% python3 -q
>>> import numpy as np
>>> import numpy.linalg as la
>>> np.set_printoptions(precision=2, suppress=True, linewidth=160, legacy="1.25")
>>> def tidy(a):
...     return np.round(a, 2) + 0
... 
>>> O, _ = la.qr(np.array([[0.4, -0.1, -0.9], [0.0, -0.5, 2.3], [-0.8, -0.5, 1.2]]))
>>> vals = np.array([-6, -9, -5])
>>> M = O @ np.diag(vals) @ O.T
>>> print(tidy(M))
[[-6.1  -1.61 -0.05]
 [-1.61 -7.87 -0.8 ]
 [-0.05 -0.8  -6.03]]
>>> # symmetric, so the eigenvalues are real
>>> print([round(float(la.det(M[:i, :i])), 2) + 0 for i in range(1, 4)])
[-6.1, 45.45, -270.0]
>>> print(np.all(la.eigvalsh(M) > 0))
False
>>> O = M.astype(float).copy()
>>> for j in range(3):
...     O[:, j] -= O[:, :j] @ (O[:, :j].T @ O[:, j])
...     O[:, j] /= la.norm(O[:, j])
... 
>>> print(tidy(O.T @ M))
[[6.31 3.57 0.3 ]
 [0.   7.24 1.41]
 [0.   0.   5.91]]
>>> print(tidy(la.norm(M)))
11.92
>>> print(tidy(M - M[0]))
[[ 0.    0.    0.  ]
 [ 4.49 -6.26 -0.75]
 [ 6.05  0.8  -5.97]]
>>> print(tidy(M.mean(axis=0)))
[-2.59 -3.43 -2.29]
>>> print(np.count_nonzero(M))
9
>>> print(np.unravel_index(np.abs(M).argmax(), M.shape))
(1, 1)
>>> print(tidy(la.svd(M, compute_uv=False)))
[9. 6. 5.]
>>> x = np.array([-4, -5, 0])
>>> h = np.maximum(M @ x, 0)
>>> print(tidy(np.maximum(M @ (3 * x), 0)))
[ 97.35 137.41  12.68]
>>> print(tidy(np.maximum(M @ x, 0) - np.maximum(-M @ x, 0)))
[32.45 45.8   4.23]
>>> print(tidy(M * (h > 1e-9)[:, None]))
[[-6.1  -1.61 -0.05]
 [-1.61 -7.87 -0.8 ]
 [-0.05 -0.8  -6.03]]
>>> O, _ = la.qr(np.array([[0.1, 1.2, -1.5], [0.7, 0.7, -0.3], [0.5, -0.3, -0.5]]))
>>> vals = np.array([5, 4, 0])
>>> mat = O @ np.diag(vals) @ O.T
>>> print(tidy(mat))
[[ 3.05  1.18 -1.26]
 [ 1.18  3.44  1.96]
 [-1.26  1.96  2.51]]
>>> # rank 2
>>> vals, vecs = la.eigvalsh(mat)
Traceback (most recent call last):
  File "<python-input-30>", line 1, in <module>
    vals, vecs = la.eigvalsh(mat)
    ^^^^^^^^^^
ValueError: too many values to unpack (expected 2)
>>> vals, vecs = la.eigh(mat)
>>> print(tidy(np.abs(vecs[:, -1])))
[0.12 0.81 0.58]
>>> print(np.unique(vals.round(6) + 0, return_counts=True)[1])
[1 1 1]
>>> print(tidy(la.eigvalsh(mat + 2 * np.eye(3))))
[2. 6. 7.]
>>> print(tidy(vecs.T @ mat @ vecs))
[[0. 0. 0.]
 [0. 4. 0.]
 [0. 0. 5.]]
>>> print(tidy(la.norm(mat, 2) / la.norm(mat)))
0.78
>>> print(la.cond(mat) > 100)
True
>>> print(la.matrix_rank(mat, rtol=0.1))
2
>>> print([round(float(x), 2) for x in la.svd(mat, compute_uv=False)[:3]])
[5.0, 4.0, 0.0]
>>> rk = la.matrix_rank(mat)
>>> print(rk)
2
>>> null = la.svd(mat)[2][rk:].T
>>> print([int(la.matrix_rank(mat[:, :j + 1])) for j in range(3)])
[1, 2, 2]
>>> print(null.shape)
(3, 1)
>>> m1 = np.loadtxt("test0.csv", delimiter=",")
>>> print(m1)
[[ 1.27  1.1   9.32]
 [-0.79  0.07 10.68]
 [ 1.03 -2.16  8.88]
 [-0.38  0.04  9.96]
 [ 0.3   0.25 10.39]
 [-1.05  0.05  9.88]
 [-0.9   1.23  9.26]
 [-0.1  -1.42 10.6 ]
 [-0.27 -0.75 10.24]
 [-0.37 -1.6   9.37]
 [ 0.39 -0.77  8.57]
 [ 0.08 -0.19 10.91]
 [-0.7  -0.84 10.9 ]
 [ 1.54 -0.84 10.82]
 [ 0.83  0.99  8.33]
 [-0.1   0.1  10.89]
 [ 0.92 -0.45  9.64]
 [-1.68  1.57  9.42]
 [ 0.99  0.43 11.58]
 [ 0.63 -0.08  9.22]
 [ 0.06  0.81 11.95]
 [-2.   -0.19 10.18]
 [-1.39  1.46  8.81]]
>>> G = np.cov(m1, rowvar=False)
>>> print(tidy(la.eigvalsh(G)[::-1]))
[1.21 0.92 0.68]
>>> print(np.median(m1, axis=0))
[-0.1   0.04  9.96]
>>> print(tidy(np.polyfit(m1[:, 2], m1[:, 1], 1)))
[-0.07  0.64]
>>> print(np.argwhere(np.triu(np.abs(np.corrcoef(m1.T)) > 0.8, 1)))
[]
>>> print(G.shape)
(3, 3)
>>> print(tidy(G))
[[ 0.92 -0.26  0.01]
 [-0.26  0.97 -0.06]
 [ 0.01 -0.06  0.93]]
>>> print(tidy(m1.std(axis=0)))
[0.94 0.96 0.94]
>>> print(np.argsort(-m1.std(axis=0).round(6), kind="stable"))
[1 2 0]
